>>> import numpy as np
>>> import numpy.linalg as la
>>> np.set_printoptions(precision=2, suppress=True, linewidth=140)
>>> def rd(a):
...     return np.round(a, 2) + 0
... 
>>> W0 = np.loadtxt("a.csv", delimiter=",")
>>> print(W0)
[[ 21.   3.   4.  -7.   3. -12.  -6.   6. -10.  -6.   8.   2.]
 [  3.  46.  -9. -10.  26.  -2.   5.   8.   7.  -8.   8. -19.]
 [  4.  -9.  25.  -5.  -3.   4.  -1.  -6.  -3.  10.   0.   5.]
 [ -7. -10.  -5.  16. -13.   6.   1. -11.   5.   4.  -1.  -1.]
 [  3.  26.  -3. -13.  24.   1.   0.   7.   2.  -6.   3. -11.]
 [-12.  -2.   4.   6.   1.  20.  -9. -12.   2.   8. -14.  -2.]
 [ -6.   5.  -1.   1.   0.  -9.  23.   2.  14.   0.  17.  -7.]
 [  6.   8.  -6. -11.   7. -12.   2.  14.  -4.  -8.   3.   2.]
 [-10.   7.  -3.   5.   2.   2.  14.  -4.  13.   2.   8.  -9.]
 [ -6.  -8.  10.   4.  -6.   8.   0.  -8.   2.   8.  -4.   2.]
 [  8.   8.   0.  -1.   3. -14.  17.   3.   8.  -4.  22.  -8.]
 [  2. -19.   5.  -1. -11.  -2.  -7.   2.  -9.   2.  -8.  13.]]
>>> f, v = W0[2], W0[8]
>>> print(f @ f)
943.0
>>> print(f @ v)
-255.0
>>> pr = (f @ v) / (f @ f) * f
>>> print(la.matrix_rank(np.outer(f, v)))
1
>>> print(rd(la.norm(f + v) ** 2 + la.norm(f - v) ** 2))
3328.0
>>> print(np.outer(f, v))
[[ -40.   28.  -12.   20.    8.    8.   56.  -16.   52.    8.   32.  -36.]
 [  90.  -63.   27.  -45.  -18.  -18. -126.   36. -117.  -18.  -72.   81.]
 [-250.  175.  -75.  125.   50.   50.  350. -100.  325.   50.  200. -225.]
 [  50.  -35.   15.  -25.  -10.  -10.  -70.   20.  -65.  -10.  -40.   45.]
 [  30.  -21.    9.  -15.   -6.   -6.  -42.   12.  -39.   -6.  -24.   27.]
 [ -40.   28.  -12.   20.    8.    8.   56.  -16.   52.    8.   32.  -36.]
 [  10.   -7.    3.   -5.   -2.   -2.  -14.    4.  -13.   -2.   -8.    9.]
 [  60.  -42.   18.  -30.  -12.  -12.  -84.   24.  -78.  -12.  -48.   54.]
 [  30.  -21.    9.  -15.   -6.   -6.  -42.   12.  -39.   -6.  -24.   27.]
 [-100.   70.  -30.   50.   20.   20.  140.  -40.  130.   20.   80.  -90.]
 [  -0.    0.   -0.    0.    0.    0.    0.   -0.    0.    0.    0.   -0.]
 [ -50.   35.  -15.   25.   10.   10.   70.  -20.   65.   10.   40.  -45.]]
>>> print(la.matrix_rank(W0, rtol=0.1))
5
>>> print(np.argsort(-la.norm(W0, axis=0).round(6), kind="stable")[:3])
[ 1  4 10]
>>> print(rd(la.norm(W0, 2) / la.norm(W0)))
0.74
>>> out = W0 / la.norm(W0, axis=1, keepdims=True)
>>> C2 = out @ out.T
>>> print(rd(C2[2]))
[ 0.09 -0.49  1.    0.01 -0.37  0.26 -0.23 -0.43 -0.31  0.69 -0.22  0.48]
>>> print(rd(np.degrees(np.arccos(np.clip(C2[2, 7], -1, 1)))))
115.17
>>> print(rd(la.norm(out, axis=1)))
[1. 1. 1. 1. 1. 1. 1. 1. 1. 1. 1. 1.]
>>> vals, vecs = la.eigh(W0)
>>> x0 = np.array([3, 2, 6, 1, 1, 9, 1, 8, 1, 7, 7, 9])
>>> print(x0 @ W0 @ x0)
2336.0
>>> x0 = np.array([1, 1, -2, 2, -2, 2, 1, 2, 2, -2, 1, 0])
>>> print(np.einsum("ij,j->i", W0, x0))
[-22.  50. -90.  43.  -4. -31.  57.   7.  49. -30.  49. -44.]
>>> print(W0 @ np.ones(12))
[  6.  55.  21. -16.  33. -10.  39.   1.  27.   2.  42. -33.]
>>> print(np.sign((W0 @ x0).round(6)))
[-1.  1. -1.  1. -1. -1.  1.  1.  1. -1.  1. -1.]
>>> print(W0 @ np.eye(12)[10])
[  8.   8.   0.  -1.   3. -14.  17.   3.   8.  -4.  22.  -8.]
>>> print(W0 @ (2 * x0))
[ -44.  100. -180.   86.   -8.  -62.  114.   14.   98.  -60.   98.  -88.]
>>> m1 = np.array([[1, 1, 1, 0, 0, 0, 0, 0],
...     [1, 1, 1, 1, 0, 0, 0, 0],
...     [1, 1, 1, 1, 1, 0, 0, 0],
...     [0, 1, 1, 1, 1, 1, 0, 0],
...     [0, 0, 1, 1, 1, 1, 1, 0],
...     [0, 0, 0, 1, 1, 1, 1, 1],
...     [0, 0, 0, 0, 1, 1, 1, 1],
...     [0, 0, 0, 0, 0, 1, 1, 1]])
>>> vals, vecs = la.eigh(m1)
>>> x0 = np.array([2, -1, -2, 0, 1, 0, 0, -1])
>>> print(rd(la.eigvalsh(m1[1:, 1:])))
[-0.88 -0.73  0.    0.52  1.    2.73  4.35]
>>> print(np.abs(m1).sum(axis=1).max(), rd(np.abs(vals).max()))
5 4.48
>>> rk = la.matrix_rank(m1)
>>> print(rk)
6
>>> N = la.svd(m1)[2][rk:].T
>>> print(la.matrix_rank(m1.T @ m1), la.matrix_rank(m1 @ m1.T))
6 6
>>> print(rd(m1 @ N))
[[0. 0.]
 [0. 0.]
 [0. 0.]
 [0. 0.]
 [0. 0.]
 [0. 0.]
 [0. 0.]
 [0. 0.]]
>>> print([int(la.matrix_rank(np.delete(m1, i, axis=0))) for i in range(8)])
[6, 6, 6, 5, 5, 6, 6, 6]
>>> print(N.shape)
(8, 2)
>>> print([int(la.matrix_rank(m1[:i])) for i in range(1, len(m1) + 1)])
[1, 2, 3, 4, 5, 6, 6, 6]
>>> A = np.array([[2, -1, -9, -4, 6, 3, -5, 1],
...     [2, 6, 5, -2, 0, -6, -3, 0],
...     [-2, -9, -8, -4, 9, -2, 6, -9],
...     [3, -7, -2, 1, -5, -5, 5, 9],
...     [2, -1, -9, -4, 6, 3, -5, 1]])
>>> Uu, sig, Vh = la.svd(A)
>>> vecs = Vh[:(sig > 1e-8).sum()]
>>> rng = np.random.default_rng(18913)
>>> x0 = A[2] + -1 * A[4] + rng.integers(2) * np.eye(8)[6]
>>> print(x0)
[ -4.  -8.   1.   0.   3.  -5.  12. -10.]
>>> print(rd(np.diag(vecs.T @ vecs)))
[0.18 0.55 0.59 0.24 0.43 0.8  0.5  0.71]
>>> print(la.matrix_rank(np.vstack([A, x0])))
5
>>> rk = la.matrix_rank(A)
>>> print(rk)
4
>>> N = la.svd(A)[2][rk:].T
>>> print(la.matrix_rank(A.T @ A), la.matrix_rank(A @ A.T))
4 4
>>> print(np.allclose(A @ N, 0))
True
>>> print([int(la.matrix_rank(A[:, :j + 1])) for j in range(8)])
[1, 2, 3, 4, 4, 4, 4, 4]
>>> mat = np.loadtxt("sample18.csv", delimiter=",")
>>> print(rd(mat))
[[0.5  0.   0.   0.5  0.   0.   0.  ]
 [0.   0.33 0.33 0.33 0.   0.   0.  ]
 [0.   0.33 0.33 0.33 0.   0.   0.  ]
 [0.   0.33 0.   0.33 0.   0.   0.33]
 [0.   0.   0.33 0.33 0.33 0.   0.  ]
 [0.   0.   0.   0.   0.   1.   0.  ]
 [0.   0.   0.   0.   0.   0.   1.  ]]
>>> out = np.array([[0, 5, 5],
...     [7, 6, 9],
...     [3, 5, 7],
...     [7, 4, 6],
...     [7, 3, 9],
...     [5, 3, 8],
...     [5, 3, 7]])
>>> print(np.vstack([mat, out.T]).shape)
(10, 7)
>>> print(rd(np.einsum("ik,kj->ji", mat, out)))
[[3.5  5.67 5.67 6.33 5.67 5.   5.  ]
 [4.5  5.   5.   4.33 4.   3.   3.  ]
 [5.5  7.33 7.33 7.33 7.33 8.   7.  ]]
>>> print(rd(np.einsum("ik,kj->ij", mat, out)))
[[3.5  4.5  5.5 ]
 [5.67 5.   7.33]
 [5.67 5.   7.33]
 [6.33 4.33 7.33]
 [5.67 4.   7.33]
 [5.   3.   8.  ]
 [5.   3.   7.  ]]
>>> print(rd(np.einsum("ij->j", mat)))
[0.5  1.   1.   1.83 0.33 1.   1.33]
>>> print(la.matrix_rank(mat @ out))
3
>>> Uu, sig, Vh = la.svd(mat, full_matrices=False)
>>> print(rd(np.abs(Vh[0])))
[0.14 0.35 0.3  0.58 0.08 0.   0.65]
>>> print(rd(np.sqrt((sig ** 2).sum())), rd(la.norm(mat)))
1.96 1.96
>>> print(rd(np.cumsum(sig ** 2) / np.sum(sig ** 2)))
[0.33 0.59 0.86 0.94 0.99 1.   1.  ]
>>> print(rd(Vh @ Vh.T))
[[1. 0. 0. 0. 0. 0. 0.]
 [0. 1. 0. 0. 0. 0. 0.]
 [0. 0. 1. 0. 0. 0. 0.]
 [0. 0. 0. 1. 0. 0. 0.]
 [0. 0. 0. 0. 1. 0. 0.]
 [0. 0. 0. 0. 0. 1. 0.]
 [0. 0. 0. 0. 0. 0. 1.]]
>>> print((sig > 1e-8).sum())
6
>>> print(np.abs(Uu[:, 0]).round(6).argmax())
6
>>> print(rd(Uu.T @ mat @ Vh.T))
[[1.13 0.   0.   0.   0.   0.   0.  ]
 [0.   1.   0.   0.   0.   0.   0.  ]
 [0.   0.   1.   0.   0.   0.   0.  ]
 [0.   0.   0.   0.59 0.   0.   0.  ]
 [0.   0.   0.   0.   0.42 0.   0.  ]
 [0.   0.   0.   0.   0.   0.19 0.  ]
 [0.   0.   0.   0.   0.   0.   0.  ]]
>>> C = np.sign(np.array([[2, -2, 1, -1], [0, 1, 0, -2], [2, 2, 1, -2], [0, 0, -2, 2]]))
>>> out = (np.tril(C, -1) + np.eye(4)) @ (np.triu(C, 1) + np.eye(4))
>>> vals = np.array([5, 4, 4, 2])
>>> J = np.rint(out * vals @ la.inv(out)) + 0
>>> print(J)
[[ 3. -1.  2.  3.]
 [-2.  2.  2.  2.]
 [-5. -5. 10.  7.]
 [ 4.  4. -4.  0.]]
>>> x0 = np.array([3, 1, 2, -2])
>>> h = np.maximum(J @ x0, 0)
>>> print(np.maximum(J @ (3 * x0), 0))
[18.  0.  0. 24.]
>>> print(J.T @ h)
[ 50.  26. -20.  18.]
>>> print(np.flatnonzero(h > 1e-9))
[0 3]
>>> print(J * (h > 1e-9)[:, None])
[[ 3. -1.  2.  3.]
 [-0.  0.  0.  0.]
 [-0. -0.  0.  0.]
 [ 4.  4. -4.  0.]]
>>> out = J + rng.integers(-2, 3, (4, 3)) @ rng.integers(-2, 3, (3, 4))
>>> print(out)
[[ 2.  0.  0.  3.]
 [-2.  4. -3.  2.]
 [-9. -5. 12.  7.]
 [ 3.  4. -4.  0.]]
>>> print(np.abs(out - J).sum(axis=1))
[4. 7. 6. 1.]
>>> print(np.allclose(m1, m1.T))
True
>>> print((m1 + m1.T) / 2)
[[1. 1. 1. 0. 0. 0. 0. 0.]
 [1. 1. 1. 1. 0. 0. 0. 0.]
 [1. 1. 1. 1. 1. 0. 0. 0.]
 [0. 1. 1. 1. 1. 1. 0. 0.]
 [0. 0. 1. 1. 1. 1. 1. 0.]
 [0. 0. 0. 1. 1. 1. 1. 1.]
 [0. 0. 0. 0. 1. 1. 1. 1.]
 [0. 0. 0. 0. 0. 1. 1. 1.]]
>>> print(rd(np.abs(la.eigvals(m1)).max()))
4.48
>>> print(m1 @ m1)
[[3 3 3 2 1 0 0 0]
 [3 4 4 3 2 1 0 0]
 [3 4 5 4 3 2 1 0]
 [2 3 4 5 4 3 2 1]
 [1 2 3 4 5 4 3 2]
 [0 1 2 3 4 5 4 3]
 [0 0 1 2 3 4 4 3]
 [0 0 0 1 2 3 3 3]]
>>> print(rd(la.det(m1)))
0.0
>>> print(np.allclose(m1 @ m1.T, m1.T @ m1))
True
>>> print(rd(np.sort(np.abs(la.eigvals(m1)))))
[0.   0.   0.75 0.86 0.93 1.45 3.11 4.48]
>>> lab = rng.permutation(4)
>>> print(lab)
[3 2 0 1]
>>> out = J[lab][:, lab]
>>> print(np.diag(out))
[ 0. 10.  3.  2.]
>>> print(np.allclose(out, J))
False
>>> F = np.load("run10.npy")
>>> print(F)
[[-0.89  0.23  0.07  2.01 -0.43]
 [ 0.39  0.03 -0.11 -1.25  0.34]
 [ 1.47 -0.49  0.29 -2.22  0.4 ]
 [-0.71  0.39 -0.89 -0.96  0.36]
 [-3.29  1.57 -1.21  2.8  -0.17]
 [-1.73  0.59 -0.31  2.74 -0.55]
 [ 2.33 -0.78  0.52 -3.34  0.6 ]
 [ 0.41 -0.25  0.13 -0.33  0.01]
 [-2.62  1.11 -0.67  3.15 -0.44]
 [ 0.97 -0.36  0.04 -1.73  0.31]
 [-1.33  0.75 -0.07  1.94 -0.21]
 [-1.14  0.61 -0.85 -0.1   0.23]
 [ 0.48 -0.41  0.65  0.99 -0.4 ]
 [-1.34  0.4  -0.12  2.36 -0.45]
 [-0.99  0.56 -0.51  0.35  0.14]
 [-0.04  0.2  -0.48 -1.2   0.31]
 [ 2.04 -0.81  0.85 -1.83  0.22]
 [ 0.9  -0.44 -0.06 -1.67  0.24]
 [ 1.94 -0.45  0.41 -3.15  0.68]
 [-1.54  0.44 -0.18  2.75 -0.56]
 [ 0.49 -0.25  0.51  0.41 -0.2 ]
 [ 0.44 -0.14 -0.08 -1.06  0.22]
 [-0.65  0.38 -0.2   0.57 -0.01]
 [ 1.27 -0.41  0.57 -1.13  0.13]
 [-3.33  1.58 -1.42  2.45 -0.08]
 [-1.9   0.39 -0.43  3.01 -0.62]
 [-1.71  0.62 -0.57  1.92 -0.3 ]
 [-1.92  0.88 -0.57  2.   -0.18]
 [ 2.47 -1.23  1.37 -0.98 -0.18]
 [-1.04  0.51 -0.61  0.29  0.11]
 [-0.89  0.62 -0.51  0.06  0.21]]
>>> P = F @ la.solve(F.T @ F, F.T)
>>> print(rd(np.trace(P)))
5.0
>>> C2 = np.cov(F, rowvar=False)
>>> print(C2.shape)
(5, 5)
>>> print(rd(F.std(axis=0)))
[1.56 0.66 0.6  1.89 0.35]
>>> print(rd(C2))
[[ 2.52 -1.03  0.83 -2.68  0.33]
 [-1.03  0.45 -0.37  0.97 -0.09]
 [ 0.83 -0.37  0.37 -0.6   0.03]
 [-2.68  0.97 -0.6   3.69 -0.61]
 [ 0.33 -0.09  0.03 -0.61  0.12]]
>>> print(np.argwhere(np.triu(np.abs(np.corrcoef(F.T)) > 0.8, 1)))
[[0 1]
 [0 2]
 [0 3]
 [1 2]
 [3 4]]
>>> print(rd(np.polyfit(F[:, 1], F[:, 2], 1)))
[-0.83  0.01]
>>> print(rd(la.svd(F, compute_uv=False)))
[14.18  4.61  0.75  0.11  0.03]
>>> print(rd(F.sum(axis=0)))
[-11.46   5.84  -4.44   8.85  -0.27]
>>> print(np.unravel_index(np.abs(F).argmax(), F.shape))
(np.int64(6), np.int64(3))
>>> print(rd(la.norm(F)))
14.93
>>> print(np.abs(F).max())
3.34
>>> print(rd(F.mean(axis=0)))
[-0.37  0.19 -0.14  0.29 -0.01]
>>> data = np.load("mat.npy")
>>> print(data)
[[ 2.52 -5.01  2.64  2.85 -1.25 -0.5   3.02 -0.54 -1.54  0.01]
 [ 1.03 -1.63  1.48  0.85  0.49 -0.31  0.9  -0.15 -0.11 -0.05]
 [-0.88  1.69 -0.73 -1.05  0.4   0.12 -0.93  0.22  0.64 -0.02]
 [-0.29  0.09 -0.6   0.03 -1.42  0.    0.35  0.17 -0.35  0.08]
 [-1.72  3.31 -1.99 -1.85  0.56  0.4  -2.    0.34  0.88  0.01]]
>>> Uu, sig, Vh = la.svd(m1)
>>> print(np.argmax(sig[:-1] / (sig[1:] + 1e-6)) + 1)
6
>>> out = Uu[:, :6] @ np.diag(sig[:6]) @ Vh[:6]
>>> print(rd(la.norm(m1 - out) / la.norm(m1)))
0.0
>>> print(rd(out))
[[1. 1. 1. 0. 0. 0. 0. 0.]
 [1. 1. 1. 1. 0. 0. 0. 0.]
 [1. 1. 1. 1. 1. 0. 0. 0.]
 [0. 1. 1. 1. 1. 1. 0. 0.]
 [0. 0. 1. 1. 1. 1. 1. 0.]
 [0. 0. 0. 1. 1. 1. 1. 1.]
 [0. 0. 0. 0. 1. 1. 1. 1.]
 [0. 0. 0. 0. 0. 1. 1. 1.]]
>>> print(la.matrix_rank(out))
6
>>> t3 = np.stack([data, 3 * data, data[::-1]])
>>> print(rd(np.einsum("bij,cij->bc", t3, t3)))
[[ 104.13  312.38  -76.44]
 [ 312.38  937.14 -229.32]
 [ -76.44 -229.32  104.13]]
>>> print(rd(la.norm(t3, axis=(1, 2))))
[10.2  30.61 10.2 ]
>>> M = np.load("m.npy")
>>> print(M)
[[ 4  4  1  1 -1 -1  3]
 [ 4  2  1  0  2 -2  1]
 [ 2  1  3  0  2 -3  4]
 [ 2  3  1  2  0 -2  3]
 [ 0  1  2  2  0 -2  2]
 [ 3  0  3  0  0 -2  3]
 [ 3  0  3  2  3 -3  1]
 [ 3  2  1  4  1 -2  0]
 [ 1  1  3  4  1 -3  3]
 [ 3  2  1  2 -2 -1  2]
 [ 1  0  1  2  1 -1  1]
 [ 1  1  3  4  1 -3  3]
 [ 0  0  1  2  0 -1 -2]
 [ 3  0  3  0  0 -2  3]
 [ 3  2  0  2  1 -1  2]
 [ 5  4  2  3  0 -2  4]
 [ 0  0  0  0  0  0  0]
 [ 0  0  0  0  0  0  0]
 [ 5  3  4  4  3 -5  4]
 [ 0  0  1  2  0 -1 -2]]
>>> t3 = np.stack([M, -3 * M, M[::-1]])
>>> print(rd(la.norm(t3, axis=(1, 2))))
[25.79 77.36 25.79]
>>> print(np.einsum("bij,cij->bc", t3, t3))
[[  665 -1995   368]
 [-1995  5985 -1104]
 [  368 -1104   665]]
>>> Uu, sig, Vh = la.svd(W0)
>>> vecs = Vh[:(sig > 1e-8).sum()]
>>> x0 = W0[4] + 3 * W0[11] + rng.integers(2) * np.eye(12)[8]
>>> print(x0)
[  9. -31.  12. -16.  -9.  -5. -21.  13. -24.   0. -21.  28.]
>>> print(rd(np.diag(vecs.T @ vecs)))
[0.6  0.95 0.77 0.46 0.68 0.42 0.51 0.39 0.25 0.2  0.5  0.27]
>>> print(np.allclose(vecs.T @ vecs @ x0, x0))
False
>>> print(la.matrix_rank(np.vstack([W0, x0])))
7
>>> print(rd(vecs.T @ vecs))
[[ 0.6   0.02  0.11  0.03  0.02 -0.18 -0.24 -0.08 -0.22 -0.11  0.26 -0.05]
 [ 0.02  0.95  0.02  0.01 -0.02 -0.05 -0.01  0.08  0.02  0.05 -0.08 -0.16]
 [ 0.11  0.02  0.77 -0.2  -0.04  0.06  0.07 -0.12 -0.04  0.3   0.05  0.08]
 [ 0.03  0.01 -0.2   0.46 -0.32  0.06 -0.06 -0.27  0.07  0.03  0.06 -0.11]
 [ 0.02 -0.02 -0.04 -0.32  0.68  0.2  -0.05  0.03  0.05 -0.14  0.08 -0.21]
 [-0.18 -0.05  0.06  0.06  0.2   0.42 -0.18 -0.25  0.06  0.11 -0.19 -0.13]
 [-0.24 -0.01  0.07 -0.06 -0.05 -0.18  0.51  0.1   0.27  0.06  0.25 -0.03]
 [-0.08  0.08 -0.12 -0.27  0.03 -0.25  0.1   0.39 -0.08 -0.11 -0.1   0.18]
 [-0.22  0.02 -0.04  0.07  0.05  0.06  0.27 -0.08  0.25  0.05  0.14 -0.14]
 [-0.11  0.05  0.3   0.03 -0.14  0.11  0.06 -0.11  0.05  0.2  -0.07  0.03]
 [ 0.26 -0.08  0.05  0.06  0.08 -0.19  0.25 -0.1   0.14 -0.07  0.5  -0.19]
 [-0.05 -0.16  0.08 -0.11 -0.21 -0.13 -0.03  0.18 -0.14  0.03 -0.19  0.27]]
